% python3 -q
>>> import numpy as np
>>> from numpy import linalg as LA
>>> np.set_printoptions(precision=3, suppress=True, linewidth=120, sign=" ")
>>> def tidy(a):
...     return np.round(a, 3) + 0
... 
>>> A = np.load("run4.npy")
>>> A
array([[ -1.34 ,   2.451,   0.833],
       [ -3.008,  -7.358,  -4.388],
       [  3.391,   5.407,  -4.708],
       [  2.291,   5.78 ,  -5.122],
       [ -0.618,   3.879,  -0.684],
       [ 11.895,  -5.966,  -3.731],
       [  7.009,   4.846,  -6.813],
       [-11.358,   0.824,  -4.005],
       [  8.447,  -7.618,   9.758],
       [ -4.76 , -14.542,  13.821],
       [ -4.374,  -0.21 ,  -3.832],
       [  2.2  ,  -7.415,  -7.472],
       [  1.783,   8.965,  -5.577],
       [  4.051,  -5.584,   7.603],
       [ -9.297,   4.404, -13.027],
       [  3.444,  -4.846,   8.574],
       [  7.756, -11.339,   2.723],
       [  1.81 ,  -2.821,   8.188]])
>>> r0 = np.array([2, -3])
>>> np.polyval(r0, A[1])
array([ -9.016, -17.716, -11.776])
>>> P = A @ LA.solve(A.T @ A, A.T)
>>> np.allclose(P @ P, P)
True
>>> tidy(np.trace(P))
np.float64(3.0)
>>> tidy(LA.eigvalsh(P))
array([ 0.,  0.,  0.,  0.,  0.,  0.,  0.,  0.,  0.,  0.,  0.,  0.,  0.,  0.,  0.,  1.,  1.,  1.])
>>> C = A[[5, 16]].astype(float)
>>> for _ in range(5):
...     labels = LA.norm(A[:, None] - C, axis=-1).argmin(axis=1)
...     C = np.array([A[labels == j].mean(axis=0) for j in range(2)])
... 
>>> labels
array([ 0,  0,  0,  0,  0,  1,  0,  0,  1,  1,  0,  0,  0,  1,  0,  1,  1,  1])
>>> np.abs(C[1] - C[0]).argmax()
np.int64(2)
>>> np.bincount(labels)
array([ 11,   7])
>>> vec = np.array([2, 1, 3])
>>> target = A @ vec
>>> tidy(LA.solve(A.T @ A, A.T @ target))
array([ 2.,  1.,  3.])
>>> rng = np.random.default_rng(6645)
>>> target = target + 0.05 * rng.normal(size=18)
>>> tidy(target)
array([  2.233, -26.493,  -2.013,  -4.876,   0.533,   6.575,  -1.457, -33.867,  38.563,  17.4  , -20.353, -25.451,
        -4.176,  25.364, -53.351,  27.743,  12.385,  25.398])
>>> c, *_ = LA.lstsq(A, target)
>>> tidy(c)
array([ 2.001,  1.   ,  3.   ])
>>> tidy(LA.norm(target - A @ c))
np.float64(0.265)
>>> print([round(float(LA.norm(LA.solve(A.T @ A + lam * np.eye(3), A.T @ target))), 2) for lam in (0, 1, 10, 100)])
[3.74, 3.73, 3.67, 3.14]
>>> Xc = A - A.mean(axis=0)
>>> Uu, sigma, vt = LA.svd(Xc, full_matrices=False)
>>> tidy(np.abs(vt[-1]))
array([ 0.044,  0.748,  0.662])
>>> tidy(vt[0] * np.sign(vt[0, np.abs(vt[0]).argmax()]))
array([ 0.265, -0.63 ,  0.73 ])
>>> tidy(Xc.mean(axis=0))
array([ 0.,  0.,  0.])
>>> print((np.sign(Uu[:, 0]) == np.sign(Uu[0, 0])).astype(int))
[ 1  1  1  1  1  0  1  1  0  0  1  1  1  0  1  0  0  0]
>>> M = np.loadtxt("test7.csv", delimiter=",")
>>> print(M)
[[ 1.  0.  1.  0.  1. -2. -2.  2.]
 [ 1. -2. -2.  2. -2. -2.  1. -1.]
 [-2.  0. -1.  2. -1. -1.  2.  0.]
 [-1. -1.  1. -1.  0. -2. -2. -1.]
 [ 1. -1.  0.  2.  0. -2. -1. -1.]
 [-1.  1. -2. -2. -1. -2.  2.  1.]
 [-2.  2.  1. -1. -1. -2.  1.  0.]
 [ 1.  1.  0. -2. -2.  1. -1. -1.]
 [ 0.  0.  1.  2.  2.  2.  1. -2.]
 [-1.  1. -2.  1.  0.  1. -2.  1.]]
>>> Q, vecs = LA.qr(M[:, :4])[0], LA.qr(M[:, 4:])[0]
>>> sigma = LA.svd(Q.T @ vecs, compute_uv=False)
>>> (sigma > 0.9).sum()
np.int64(0)
>>> tidy(sigma)
array([ 0.833,  0.537,  0.4  ,  0.168])
>>> P = M @ LA.solve(M.T @ M, M.T)
>>> tidy(np.diag(P))
array([ 0.728,  0.707,  0.651,  0.959,  0.624,  0.952,  0.803,  0.808,  0.8  ,  0.967])
>>> tidy(P @ M[:, 5])
array([-2., -2., -1., -2., -2., -2., -2.,  1.,  2.,  1.])
>>> LA.matrix_rank(np.eye(10) - P)
np.int64(2)
>>> arr = np.loadtxt("a.csv", delimiter=",")
>>> arr
array([[ 14.,   9.,  14.,   9.,  18.,  11.,  15.,  12.,  16.,  12.,  18.],
       [  8.,   3.,   8.,   3.,  12.,   5.,   9.,   6.,  10.,   6.,  12.],
       [  9.,   4.,   9.,   4.,  13.,   6.,  10.,   7.,  11.,   7.,  13.],
       [ 12.,   7.,  12.,   7.,  16.,   9.,  13.,  10.,  14.,  10.,  16.],
       [  7.,   2.,   7.,   2.,  11.,   4.,   8.,   5.,   9.,   5.,  11.],
       [ 10.,   5.,  10.,   5.,  14.,   7.,  11.,   8.,  12.,   8.,  14.],
       [ 12.,   7.,  12.,   7.,  16.,   9.,  13.,  10.,  14.,  10.,  16.],
       [  5.,   0.,   5.,   0.,   9.,   2.,   6.,   3.,   7.,   3.,   9.],
       [  8.,   3.,   8.,   3.,  12.,   5.,   9.,   6.,  10.,   6.,  12.],
       [  5.,   0.,   5.,   0.,   9.,   2.,   6.,   3.,   7.,   3.,   9.],
       [ 13.,   8.,  13.,   8.,  17.,  10.,  14.,  11.,  15.,  11.,  17.]])
>>> # looks like rank 2
>>> print(np.argsort(-LA.norm(arr, axis=0).round(6), kind="stable")[:3])
[  4  10   8]
>>> [round(float(x), 3) for x in LA.svd(arr, compute_uv=False)[:3]]
[107.128, 10.126, 0.0]
>>> print(LA.matrix_rank(arr, rtol=0.1))
1
